% python3 -q
>>> import numpy as np
>>> np.set_printoptions(suppress=True, linewidth=200)
>>> m1 = np.diag(5 * np.array([2, 1, 2, -2])) + np.array([[2, 1, 3, -1], [-3, -1, -1, 1], [-1, -2, 3, -1], [-1, 0, -1, -1]])
>>> m1
array([[ 12,   1,   3,  -1],
       [ -3,   4,  -1,   1],
       [ -1,  -2,  13,  -1],
       [ -1,   0,  -1, -11]])
>>> np.round(np.sort(np.abs(np.linalg.eigvals(m1))), 2)
array([ 4.44, 11.08, 12.32, 12.32])
>>> round(np.abs(np.linalg.eigvals(m1)).max(), 2)
np.float64(12.32)
>>> np.trace(m1)
np.int64(18)
>>> m1 @ m1
array([[139,  10,  75,  -3],
       [-48,  15, -27,  -3],
       [-18, -35, 169,  -3],
       [  0,   1,  -5, 123]])
>>> assert m1 == m1.T
Traceback (most recent call last):
  File "<python-input-8>", line 1, in <module>
    assert m1 == m1.T
           ^^^^^^^^^^
ValueError: The truth value of an array with more than one element is ambiguous. Use a.any() or a.all()
>>> q, evecs = np.linalg.qr(m1[:, :2])[0], np.linalg.qr(m1[:, 2:])[0]
>>> sv = np.linalg.svd(q.T @ evecs, compute_uv=False)
>>> np.round(np.degrees(np.arccos(sv.clip(0, 1))), 2)
array([61.28, 89.24])
>>> np.round(np.linalg.norm(q @ q.T - evecs @ evecs.T, 2), 2)
np.float64(1.0)
>>> (sv > 0.9).sum()
np.int64(0)
>>> np.einsum("ii->", m1)
np.int64(18)
>>> np.round(np.linalg.det(m1[::-1]), 2)
np.float64(-7464.0)
>>> np.einsum("ij,ji->", m1, m1)
np.int64(446)
>>> np.round(np.poly(m1), 2)
array([    1.,   -18.,   -61.,  2220., -7464.])
>>> np.round(np.linalg.eigvals(m1), 2)
array([-11.08+0.j  ,   4.44+0.j  ,  12.32+0.18j,  12.32-0.18j])
>>> round(float(np.linalg.det(2 * m1)), 2), round(float(np.linalg.det(m1)), 2)
(-119424.0, -7464.0)
>>> rng = np.random.default_rng(20)
>>> idx = rng.integers(0, 2, 3)
>>> F = np.array([[-2, -6, 6], [-1, -6, 5], [-6, -3, 0]]) * (idx[:, None] == idx)
>>> F
array([[-2,  0,  0],
       [ 0, -6,  5],
       [ 0, -3,  0]])
>>> x = np.array([0, 1, 2])
>>> y = F @ x
>>> y
array([ 0,  4, -3])
>>> np.round(np.linalg.solve(F, F[:, 0]), 2)
array([ 1., -0., -0.])
>>> np.round(np.linalg.solve(F, y), 2)
array([-0.,  1.,  2.])
>>> other = np.linalg.inv(F)
>>> round(np.linalg.slogdet(F)[0], 2)
np.float64(-1.0)
>>> np.round(F @ other, 2) + 0
array([[1., 0., 0.],
       [0., 1., 0.],
       [0., 0., 1.]])
>>> (np.abs(other) > 1e-9).astype(int)
array([[1, 0, 0],
       [0, 0, 1],
       [0, 1, 1]])
>>> round(np.linalg.det(F) * np.linalg.det(other), 2)
np.float64(1.0)
>>> np.flatnonzero(np.linalg.matrix_power((F != 0) + (F.T != 0) + np.eye(3), 3)[0])
array([0])
>>> F @ F
array([[  4,   0,   0],
       [  0,  21, -30],
       [  0,  18, -15]])
>>> round(np.linalg.det(F), 2)
np.float64(-30.0)
>>> (F != 0).astype(int)
array([[1, 0, 0],
       [0, 1, 1],
       [0, 1, 0]])
>>> A = np.load("m.npy")
>>> A
array([[ 6.,  3.,  3.,  3.,  1.,  2.],
       [ 3., 14.,  9.,  9.,  3.,  6.],
       [ 3.,  9., 14.,  9.,  3.,  6.],
       [ 3.,  9.,  9., 14.,  3.,  6.],
       [ 1.,  3.,  3.,  3.,  6.,  2.],
       [ 2.,  6.,  6.,  6.,  2.,  9.]])
>>> other = A[0, 0] * A[1:] - np.outer(A[1:, 0], A[0])
>>> other
array([[ 0., 75., 45., 45., 15., 30.],
       [ 0., 45., 75., 45., 15., 30.],
       [ 0., 45., 45., 75., 15., 30.],
       [ 0., 15., 15., 15., 35., 10.],
       [ 0., 30., 30., 30., 10., 50.]])
>>> np.linalg.matrix_rank(other), np.linalg.matrix_rank(A)
(np.int64(5), np.int64(6))
>>> np.flatnonzero(~other.round(6).any(axis=1))
array([], dtype=int64)
>>> np.allclose(F, F.T)
False
>>> round(np.abs(np.linalg.eigvals(F)).max(), 2)
np.float64(3.87)
>>> np.linalg.matrix_power(F, 3)
array([[ -8,   0,   0],
       [  0, -36, 105],
       [  0, -63,  90]])
>>> np.linalg.determinant(F)
Traceback (most recent call last):
  File "<python-input-47>", line 1, in <module>
    np.linalg.determinant(F)
    ^^^^^^^^^^^^^^^^^^^^^
AttributeError: module 'numpy.linalg' has no attribute 'determinant'
>>> q, evecs = np.linalg.qr(A[:, :4])[0], np.linalg.qr(A[:, 4:])[0]
>>> sv = np.linalg.svd(q.T @ evecs, compute_uv=False)
>>> np.round(np.degrees(np.arccos(sv.clip(0, 1))), 2)
array([20.48, 90.  ])
>>> round(np.linalg.norm(q @ q.T - evecs @ evecs.T, 2), 2)
np.float64(1.0)
>>> sv.round(2) + 0
array([0.94, 0.  ])
>>> J = np.loadtxt("w.csv", delimiter=",")
>>> J.round(2)
array([[0.12, 0.25, 0.31, 0.  , 0.12, 0.19],
       [0.38, 0.25, 0.  , 0.12, 0.25, 0.  ],
       [0.15, 0.09, 0.21, 0.18, 0.26, 0.12],
       [0.05, 0.09, 0.  , 0.41, 0.14, 0.32],
       [0.12, 0.28, 0.16, 0.06, 0.22, 0.16],
       [0.17, 0.17, 0.  , 0.1 , 0.31, 0.24]])
>>> # a transition matrix
>>> cov = J.T @ J
>>> round(np.trace(cov), 2), round(float((J ** 2).sum()), 2)
(np.float64(1.41), 1.41)
>>> other = J / np.linalg.norm(J, axis=1, keepdims=True)
>>> cov = other @ other.T
>>> cov[2].round(2)
array([0.78, 0.72, 1.  , 0.68, 0.85, 0.83])
>>> np.round(np.sort(np.abs(np.linalg.eigvals(J)))[::-1], 2)
array([1.  , 0.27, 0.27, 0.26, 0.12, 0.12])
>>> J @ np.ones(6)
array([1., 1., 1., 1., 1., 1.])
>>> np.round(np.linalg.matrix_power(J, 100), 2)
array([[0.18, 0.21, 0.11, 0.13, 0.22, 0.16],
       [0.18, 0.21, 0.11, 0.13, 0.22, 0.16],
       [0.18, 0.21, 0.11, 0.13, 0.22, 0.16],
       [0.18, 0.21, 0.11, 0.13, 0.22, 0.16],
       [0.18, 0.21, 0.11, 0.13, 0.22, 0.16],
       [0.18, 0.21, 0.11, 0.13, 0.22, 0.16]])
>>> J.sum(axis=1)
array([1., 1., 1., 1., 1., 1.])
>>> pr = np.eye(6)[5]
>>> for _ in range(3):
...     pr = pr @ J
...     print(pr.round(2))
... 
[0.17 0.17 0.   0.1  0.31 0.24]
[0.17 0.22 0.1  0.11 0.22 0.17]
[0.18 0.21 0.11 0.12 0.22 0.15]
>>> def softmax(z):
...     e = np.exp(z - z.max(axis=-1, keepdims=True))
...     return e / e.sum(axis=-1, keepdims=True)
... 
>>> np.round(softmax(J[1] + 2), 2)
array([0.2 , 0.18, 0.14, 0.16, 0.18, 0.14])
>>> np.round(softmax(10 * J[1]), 2)
array([0.59, 0.17, 0.01, 0.05, 0.17, 0.01])
>>> S = J @ J.T / np.sqrt(6)
>>> np.round(softmax(S)[1] @ J, 2)
array([0.17, 0.19, 0.11, 0.15, 0.22, 0.17])
>>> X = np.loadtxt("sample10.csv", delimiter=",")
>>> X
array([[  4.  ,  10.03,  -5.96,   3.  , -11.  ,   9.01, -12.01,   3.01,   2.98,  -2.  ],
       [ -4.  , -12.98,   8.99,  -4.96,  11.01, -12.  ,  15.01,  -4.01,  -0.98,   0.  ],
       [  2.99,  14.95, -17.98,  -0.04,  -8.99,   3.  , -12.01,   3.01,   0.  ,   3.02],
       [ 10.01,  -2.98,   3.99,  22.03,   9.03,   9.99,  -3.97,  -2.98,  -4.99,   3.01],
       [  3.98,  -3.05,   5.99,  11.96,   5.  ,   7.99,  -1.98,  -0.99,  -2.99,   1.01],
       [  6.01,  -5.98,   4.02,   5.99,   4.02,  -4.01,   4.01,  -3.98,   1.97,  -1.99],
       [ 11.02,   0.99,  -5.94,   9.  ,   0.02,  -3.97,  -1.97,  -4.01,   2.97,  -0.97],
       [ -1.  ,  20.99, -16.01,  -3.04, -18.  ,  13.99, -19.98,   8.  ,   0.99,   1.02],
       [ -9.99,   6.01,  -4.95,  -4.98,   1.99,   6.01,  -3.  ,   5.04,  -8.02,   7.02]])
>>> q, evecs = np.linalg.qr(F[:, :1])[0], np.linalg.qr(F[:, 1:])[0]
>>> sv = np.linalg.svd(q.T @ evecs, compute_uv=False)
>>> round(np.linalg.norm(q @ q.T - evecs @ evecs.T, 2), 2)
np.float64(1.0)
>>> (sv > 0.9).sum()
np.int64(0)
>>> sv.round(2) + 0
array([0.])
>>> other = X / np.sqrt((X ** 2).mean(axis=1, keepdims=True))
>>> np.linalg.matrix_rank(X - X.mean(axis=1, keepdims=True))
np.int64(9)
>>> np.linalg.matrix_rank(other) == np.linalg.matrix_rank(X)
np.True_
>>> np.linalg.matrix_rank(X, rtol=0.1)
np.int64(4)
>>> [round(float(x), 2) for x in np.linalg.svd(X, compute_uv=False)[:3]]
[61.62, 36.9, 21.98]
>>> round(np.linalg.norm(X, 2) / np.linalg.norm(X), 2)
np.float64(0.81)
>>> theta = np.radians(120)
>>> R = np.eye(10)
>>> R[3, 3] = R[9, 9] = np.cos(theta)
>>> R[3, 9], R[9, 3] = -np.sin(theta), np.sin(theta)
>>> R.round(2)
array([[ 1.  ,  0.  ,  0.  ,  0.  ,  0.  ,  0.  ,  0.  ,  0.  ,  0.  ,  0.  ],
       [ 0.  ,  1.  ,  0.  ,  0.  ,  0.  ,  0.  ,  0.  ,  0.  ,  0.  ,  0.  ],
       [ 0.  ,  0.  ,  1.  ,  0.  ,  0.  ,  0.  ,  0.  ,  0.  ,  0.  ,  0.  ],
       [ 0.  ,  0.  ,  0.  , -0.5 ,  0.  ,  0.  ,  0.  ,  0.  ,  0.  , -0.87],
       [ 0.  ,  0.  ,  0.  ,  0.  ,  1.  ,  0.  ,  0.  ,  0.  ,  0.  ,  0.  ],
       [ 0.  ,  0.  ,  0.  ,  0.  ,  0.  ,  1.  ,  0.  ,  0.  ,  0.  ,  0.  ],
       [ 0.  ,  0.  ,  0.  ,  0.  ,  0.  ,  0.  ,  1.  ,  0.  ,  0.  ,  0.  ],
       [ 0.  ,  0.  ,  0.  ,  0.  ,  0.  ,  0.  ,  0.  ,  1.  ,  0.  ,  0.  ],
       [ 0.  ,  0.  ,  0.  ,  0.  ,  0.  ,  0.  ,  0.  ,  0.  ,  1.  ,  0.  ],
       [ 0.  ,  0.  ,  0.  ,  0.87,  0.  ,  0.  ,  0.  ,  0.  ,  0.  , -0.5 ]])
>>> other = X @ R.T
>>> np.round(np.abs(other - X).max(axis=0), 2)
array([ 0.  ,  0.  ,  0.  , 35.65,  0.  ,  0.  ,  0.  ,  0.  ,  0.  , 14.84])
>>> np.allclose(X @ X.T, other @ other.T)
True
>>> np.round(np.linalg.svd(X, compute_uv=False), 2), np.round(np.linalg.svd(other, compute_uv=False), 2)
(array([61.62, 36.9 , 21.98, 13.99,  0.1 ,  0.05,  0.04,  0.02,  0.01]), array([61.62, 36.9 , 21.98, 13.99,  0.1 ,  0.05,  0.04,  0.02,  0.01]))
>>> np.allclose(np.linalg.norm(X, axis=1), np.linalg.norm(other, axis=1))
True
>>> M = -1 * np.eye(4) + np.eye(4, k=1)
>>> M
array([[-1.,  1.,  0.,  0.],
       [ 0., -1.,  1.,  0.],
       [ 0.,  0., -1.,  1.],
       [ 0.,  0.,  0., -1.]])
>>> # triangular: eigenvalues sit on the diagonal
>>> q, R = np.linalg.qr(M)
>>> np.allclose(R.T @ R, M.T @ M)
True
>>> R
array([[-1.,  1.,  0.,  0.],
       [ 0., -1.,  1.,  0.],
       [ 0.,  0., -1.,  1.],
       [ 0.,  0.,  0., -1.]])
>>> abs(R[0, 0]), round(np.linalg.norm(M[:, 0]), 2)
(np.float64(1.0), np.float64(1.0))
>>> q.T @ q
array([[1., 0., 0., 0.],
       [0., 1., 0., 0.],
       [0., 0., 1., 0.],
       [0., 0., 0., 1.]])
>>> q
array([[ 1.,  0.,  0.,  0.],
       [-0.,  1.,  0.,  0.],
       [-0., -0.,  1.,  0.],
       [-0., -0., -0.,  1.]])
